% python3 -q
>>> import numpy as np
>>> np.set_printoptions(precision=2, suppress=True, linewidth=100)
>>> def tidy(a):
...     return np.round(a, 2) + 0
... 
>>> data = np.load("x.npy")
>>> print(data)
[[ 0.4 -0.3  1.5 -1.5 -0.1  0.3 -1. ]
 [-0.2  2.1  1.   2.3 -0.1 -0.5  1. ]
 [ 1.5  0.3  0.7 -0.8  1.9 -0.5  0.6]
 [ 1.4  0.9  1.2  1.   1.2 -1.9 -1.7]
 [-0.1  1.2 -0.4 -1.2  0.7 -0.5  0.1]]
>>> def softmax(z):
...     e = np.exp(z - z.max(axis=-1, keepdims=True))
...     return e / e.sum(axis=-1, keepdims=True)
... 
>>> print(tidy(softmax(data[0])))
[0.16 0.08 0.47 0.02 0.09 0.14 0.04]
>>> print(tidy(softmax(data[0] + -3)))
[0.16 0.08 0.47 0.02 0.09 0.14 0.04]
>>> S = data @ data.T / np.sqrt(7)
>>> print(softmax(S).round(6).argmax(axis=1))
[0 1 2 3 4]
>>> blk = np.stack([data, -1 * data, data[::-1]])
>>> print((blk @ data.T).shape)
(3, 5, 5)
>>> print(blk.shape)
(3, 5, 7)
>>> print(tidy(np.einsum("bij,cij->bc", blk, blk)))
[[ 42.49 -42.49  17.13]
 [-42.49  42.49 -17.13]
 [ 17.13 -17.13  42.49]]
>>> print(np.linalg.matrix_rank(blk.reshape(3, -1)))
2
>>> left, s, Vh = np.linalg.svd(data, full_matrices=False)
>>> print(tidy(s / s[0]))
[1.   0.86 0.55 0.4  0.36]
>>> B = data / np.sqrt((data ** 2).mean(axis=1, keepdims=True))
>>> print(np.linalg.matrix_rank(data - data.mean(axis=1, keepdims=True)))
5
>>> print(np.linalg.matrix_rank(B) == np.linalg.matrix_rank(data))
True
>>> print(tidy(np.linalg.norm(B, axis=1)))
[2.65 2.65 2.65 2.65 2.65]
>>> print(tidy(B[4]))
[-0.14  1.63 -0.54 -1.63  0.95 -0.68  0.14]
